% python3 -q
>>> import numpy as np
>>> np.set_printoptions(precision=2, suppress=True, linewidth=160, sign=" ")
>>> m1 = np.array([[2, -1, 1], [-1, 2, 0], [-1, 1, 2]])
>>> rng = np.random.default_rng(9729)
>>> z = rng.permutation(3)
>>> z
array([ 0,  1,  2])
>>> M2 = m1[z][:, z]
>>> np.allclose(M2, m1)
True
>>> P = np.triu(np.array([[2, -1, 0], [-2, -1, 0], [0, 2, -3]]), 1) + np.eye(3)
>>> M2 = P @ m1 @ np.linalg.inv(P)
>>> P @ m1 - m1 @ P
array([[ 1.,  0.,  0.],
       [ 0., -1.,  0.],
       [ 0., -1.,  0.]])
>>> np.round(np.linalg.det(m1), 2)
np.float64(7.0)
>>> np.allclose(m1 @ m1.T, m1.T @ m1)
False
>>> (m1 - m1.T) / 2
array([[ 0. ,  0. ,  1. ],
       [ 0. ,  0. , -0.5],
       [-1. ,  0.5,  0. ]])
>>> vec = np.array([4, 3, -2])
>>> rhs = m1 @ vec
>>> rhs
array([ 3,  2, -5])
>>> np.linalg.solve(m1, m1[:, 0])
array([ 1.,  0.,  0.])
>>> np.linalg.solve(m1, rhs + m1[:, 1])
array([ 4.,  4., -2.])
>>> T = np.stack([m1, -2 * m1, m1[::-1]])
>>> T.sum(axis=0)
array([[-3,  2,  1],
       [ 0,  0,  0],
       [ 3, -2, -1]])
>>> np.einsum("bij,cij->bc", T, T)
array([[ 17, -34,   3],
       [-34,  68,  -6],
       [  3,  -6,  17]])
>>> np.linalg.norm(T, axis=(1, 2))
array([ 4.12,  8.25,  4.12])
>>> T.shape
(3, 3, 3)
>>> np.linalg.matrix_rank(T)
array([ 3,  3,  3])
>>> data = np.array([[1, -2, 3, 3, 2],
...     [3, -2, 0, 0, -3],
...     [-1, 2, 0, 2, 0],
...     [3, 2, 3, -2, 1],
...     [-2, 2, 1, -1, 3]])
>>> data
array([[ 1, -2,  3,  3,  2],
       [ 3, -2,  0,  0, -3],
       [-1,  2,  0,  2,  0],
       [ 3,  2,  3, -2,  1],
       [-2,  2,  1, -1,  3]])
>>> data[:, 5]
Traceback (most recent call last):
  File "<python-input-27>", line 1, in <module>
    data[:, 5]
    ~~~~^^^^^^
IndexError: index 5 is out of bounds for axis 1 with size 5
>>> np.round(np.linalg.norm(data), 2)
np.float64(10.2)
>>> np.unravel_index(np.abs(data).argmax(), data.shape)
(np.int64(0), np.int64(2))
>>> np.abs(np.linalg.svd(data)[2][-1])
array([ 0.53,  0.08,  0.64,  0.17,  0.52])
>>> round(float(np.linalg.norm(data, 2) / np.linalg.norm(data)), 2)
0.63
>>> [round(float(x), 2) for x in np.linalg.svd(data, compute_uv=False)[:3]]
[6.46, 5.64, 4.9]
>>> np.linalg.matrix_rank(data, rtol=0.1)
np.int64(4)
>>> round(np.log10(np.linalg.cond(data)))
2
>>> W0 = np.array([[0.0, 0.0, -1.0], [0.0, 0.0, -5.0], [-1.0, -5.0, 0.0]])
>>> z = rng.permutation(3)
>>> z
array([ 0,  2,  1])
>>> M2 = W0[z][:, z]
>>> np.allclose(M2, W0)
False
>>> np.trace(M2)
np.float64(0.0)
>>> evals, vecs = np.linalg.eigh(W0)
>>> (evals > 1e-8).sum(), (evals < -1e-8).sum()
(np.int64(1), np.int64(1))
>>> np.round(vecs @ np.diag(evals) @ vecs.T, 2) + 0
array([[ 0.,  0., -1.],
       [ 0.,  0., -5.],
       [-1., -5.,  0.]])
>>> np.linalg.eigvalsh(W0 @ W0)
array([  0.,  26.,  26.])
>>> evals.sum(), np.trace(W0)
(np.float64(0.0), np.float64(0.0))
>>> np.unique(evals.round(6) + 0, return_counts=True)[1]
array([ 1,  1,  1])
>>> np.abs(vecs[:, -1]).round(6).argmax()
np.int64(2)
>>> np.abs(vecs[:, -1])
array([ 0.14,  0.69,  0.71])
>>> np.argsort(-np.linalg.norm(W0, axis=0).round(6), kind="stable")[:3]
array([ 2,  1,  0])
>>> round(float(np.linalg.norm(W0, 2) / np.linalg.norm(W0)), 2)
0.71
>>> ang = np.radians(30)
>>> Rm = np.eye(3)
>>> Rm[1, 1] = Rm[2, 2] = np.cos(ang)
>>> Rm[1, 2], Rm[2, 1] = -np.sin(ang), np.sin(ang)
>>> Rm
array([[ 1.  ,  0.  ,  0.  ],
       [ 0.  ,  0.87, -0.5 ],
       [ 0.  ,  0.5 ,  0.87]])
>>> M2 = W0 @ Rm.T
>>> np.linalg.svd(W0, compute_uv=False), np.round(np.linalg.svd(M2, compute_uv=False), 2) + 0
(array([ 5.1,  5.1,  0. ]), array([ 5.1,  5.1,  0. ]))
>>> np.round(np.linalg.det(Rm), 2), round(float(np.trace(Rm)), 2)
(np.float64(1.0), 2.73)
>>> feats = np.load("w.npy")
>>> feats
array([[-0.07,  3.05,  1.89, -0.14],
       [ 0.03,  2.96,  2.  , -0.04],
       [-0.01,  2.97,  1.96,  0.06],
       [ 0.01,  3.02,  1.97,  0.04],
       [ 0.02,  3.  ,  2.02, -0.06],
       [ 2.01, -0.02,  0.99,  2.97],
       [ 2.01,  0.  ,  0.96,  3.01],
       [ 1.99,  0.02,  0.99,  2.98],
       [ 1.97, -0.06,  1.08,  2.93],
       [ 1.98, -0.01,  1.04,  2.96],
       [ 1.11,  3.02,  2.04,  2.91],
       [ 0.94,  2.98,  1.91,  3.07],
       [ 1.04,  3.05,  1.96,  2.99],
       [ 0.92,  2.97,  2.06,  2.98],
       [ 1.01,  3.03,  1.97,  2.97]])
>>> z = rng.permutation(4)
>>> M2 = feats[:, z] * rng.choice([-1, 1], 4)
>>> M2
array([[-0.07,  3.05, -1.89,  0.14],
       [ 0.03,  2.96, -2.  ,  0.04],
       [-0.01,  2.97, -1.96, -0.06],
       [ 0.01,  3.02, -1.97, -0.04],
       [ 0.02,  3.  , -2.02,  0.06],
       [ 2.01, -0.02, -0.99, -2.97],
       [ 2.01,  0.  , -0.96, -3.01],
       [ 1.99,  0.02, -0.99, -2.98],
       [ 1.97, -0.06, -1.08, -2.93],
       [ 1.98, -0.01, -1.04, -2.96],
       [ 1.11,  3.02, -2.04, -2.91],
       [ 0.94,  2.98, -1.91, -3.07],
       [ 1.04,  3.05, -1.96, -2.99],
       [ 0.92,  2.97, -2.06, -2.98],
       [ 1.01,  3.03, -1.97, -2.97]])
>>> Uu, _, Vt = np.linalg.svd(feats.T @ M2)
>>> np.round(np.linalg.lstsq(feats, M2)[0], 2) + 0
array([[ 1.,  0.,  0.,  0.],
       [ 0.,  1.,  0.,  0.],
       [ 0.,  0., -1.,  0.],
       [ 0.,  0.,  0., -1.]])
>>> M = np.load("arr.npy")
>>> M
array([[  4, -10,   2],
       [-10,  25,  -5],
       [  2,  -5,   1]])
>>> f = np.array([-1, 1])
>>> np.polyval(f, M[1])
array([ 11, -24,   6])
>>> np.correlate(M[1], M[2], "full")
array([ -10,   75, -150,   75,  -10])
>>> np.array([np.convolve(row, f, "same") for row in M])
array([[ -4,  14, -12],
       [ 10, -35,  30],
       [ -2,   7,  -6]])
>>> evals, vecs = np.linalg.eigh(M)
>>> np.round(np.linalg.eigvalsh(M @ M), 2) + 0
array([   0.,    0.,  900.])
>>> vecs @ np.diag(evals) @ vecs.T
array([[  4., -10.,   2.],
       [-10.,  25.,  -5.],
       [  2.,  -5.,   1.]])
>>> np.round(np.linalg.svd(M, compute_uv=False), 2) + 0
array([ 30.,   0.,   0.])
>>> np.abs(vecs[:, -1])
array([ 0.37,  0.91,  0.18])
>>> evals.round(2) + 0
array([  0.,   0.,  30.])
>>> np.round(vecs.T @ vecs, 2) + 0
array([[ 1.,  0.,  0.],
       [ 0.,  1.,  0.],
       [ 0.,  0.,  1.]])
>>> J = np.load("data.npy")
>>> J
array([[ -7,   6,   0,  -5,  -6],
       [  4,  -5,   0,   1,  -7],
       [ -5,  -3,   0,   8,   6],
       [ -8,   3,  -4,  -2,  -9],
       [  1,  -4,   0,  -3, -20]])
>>> np.linalg.lstsq(J[:-1].T, J[-1])[2]
np.int32(4)
>>> M2 = np.linalg.inv(m1)
>>> np.round(np.linalg.slogdet(m1)[0], 2)
np.float64(1.0)
>>> np.allclose(M2, m1.T)
False
>>> np.round(m1 @ M2, 2) + 0
array([[ 1.,  0.,  0.],
       [ 0.,  1.,  0.],
       [ 0.,  0.,  1.]])
>>> round(np.linalg.cond(m1), 2)
np.float64(3.55)
>>> np.round(np.linalg.det(m1) * np.linalg.det(M2), 2)
np.float64(1.0)
>>> np.linalg.cond(J) > 100
np.True_
>>> [round(float(x), 2) for x in np.linalg.svd(J, compute_uv=False)[:3]]
[25.47, 14.78, 9.81]
>>> round(np.linalg.eigvalsh(W0).min(), 2)
np.float64(-5.1)
>>> np.all(np.linalg.eigvalsh(W0) > 0)
np.False_
>>> M2 = J[0, 0] * J[1:] - np.outer(J[1:, 0], J[0])
>>> M2
array([[  0,  11,   0,  13,  73],
       [  0,  51,   0, -81, -72],
       [  0,  27,  28, -26,  15],
       [  0,  22,   0,  26, 146]])
>>> J[:, 0] / J[0, 0]
array([ 1.  , -0.57,  0.71,  1.14, -0.14])
>>> K = np.load("case17.npy")
>>> K
array([[-2.,  1.,  1.],
       [ 1., -2.,  1.],
       [ 1.,  1., -2.]])
>>> # symmetric, so the eigenvalues are real
>>> Uu, sv, Vt = np.linalg.svd(data)
>>> np.argmax(sv[:-1] / (sv[1:] + 1e-6)) + 1
np.int64(4)
>>> sv
array([ 6.46,  5.64,  4.9 ,  2.53,  0.2 ])
>>> M2 = Uu[:, :4] @ np.diag(sv[:4]) @ Vt[:4]
>>> np.linalg.matrix_rank(data, rtol=0.05)
np.int64(4)
>>> np.linalg.matrix_rank(M2)
np.int64(4)
>>> np.round(np.linalg.norm(data - M2) / np.linalg.norm(data), 2)
np.float64(0.02)
>>> round(np.abs(data - M2).max(), 2)
np.float64(0.09)
>>> M2
array([[ 1.  , -2.  ,  3.  ,  3.  ,  2.  ],
       [ 3.07, -1.99, -0.09,  0.02, -2.93],
       [-0.98,  2.  , -0.02,  2.  ,  0.02],
       [ 2.98,  2.  ,  3.02, -2.01,  0.98],
       [-1.93,  2.01,  0.91, -0.98,  3.07]])
>>> arr = np.loadtxt("out4.csv", delimiter=",")
>>> arr
array([[ 0.31, -0.95,  0.  ,  0.  ],
       [ 0.95,  0.31,  0.  ,  0.  ],
       [ 0.  ,  0.  ,  1.  ,  0.  ],
       [ 0.  ,  0.  ,  0.  ,  1.  ]])
>>> np.round(arr @ arr.T, 2) + 0
array([[ 1.,  0.,  0.,  0.],
       [ 0.,  1.,  0.,  0.],
       [ 0.,  0.,  1.,  0.],
       [ 0.,  0.,  0.,  1.]])
>>> np.linalg.svd(arr, compute_uv=False)
array([ 1.,  1.,  1.,  1.])
>>> np.linalg.pinv(arr)
array([[ 0.31,  0.95,  0.  ,  0.  ],
       [-0.95,  0.31,  0.  ,  0.  ],
       [ 0.  ,  0.  ,  1.  ,  0.  ],
       [ 0.  ,  0.  ,  0.  ,  1.  ]])
>>> arr[:, 3] @ arr[:, 0]
np.float64(0.0)
>>> np.flatnonzero(np.linalg.matrix_power((arr != 0) + (arr.T != 0) + np.eye(4), 4)[0])
array([ 0,  1])
>>> np.sort(np.linalg.eigvals(arr).real)
array([ 0.31,  0.31,  1.  ,  1.  ])
>>> (np.linalg.matrix_power((arr != 0) + (arr.T != 0) + np.eye(4), 4) > 0).astype(int)
array([[ 1,  1,  0,  0],
       [ 1,  1,  0,  0],
       [ 0,  0,  1,  0],
       [ 0,  0,  0,  1]])
>>> np.round(np.linalg.det(arr), 2)
np.float64(1.0)
>>> f = np.array([8, -6, 6])
>>> np.convolve(arr[2], f)
array([ 0.,  0.,  8., -6.,  6.,  0.])
>>> np.correlate(arr[2], arr[3], "full")
array([ 0.,  0.,  1.,  0.,  0.,  0.,  0.])
>>> np.polyval(f, arr[2])
array([ 6.,  6.,  8.,  6.])
>>> np.cross(arr[2, :3], arr[3, :3])
array([ 0.,  0.,  0.])
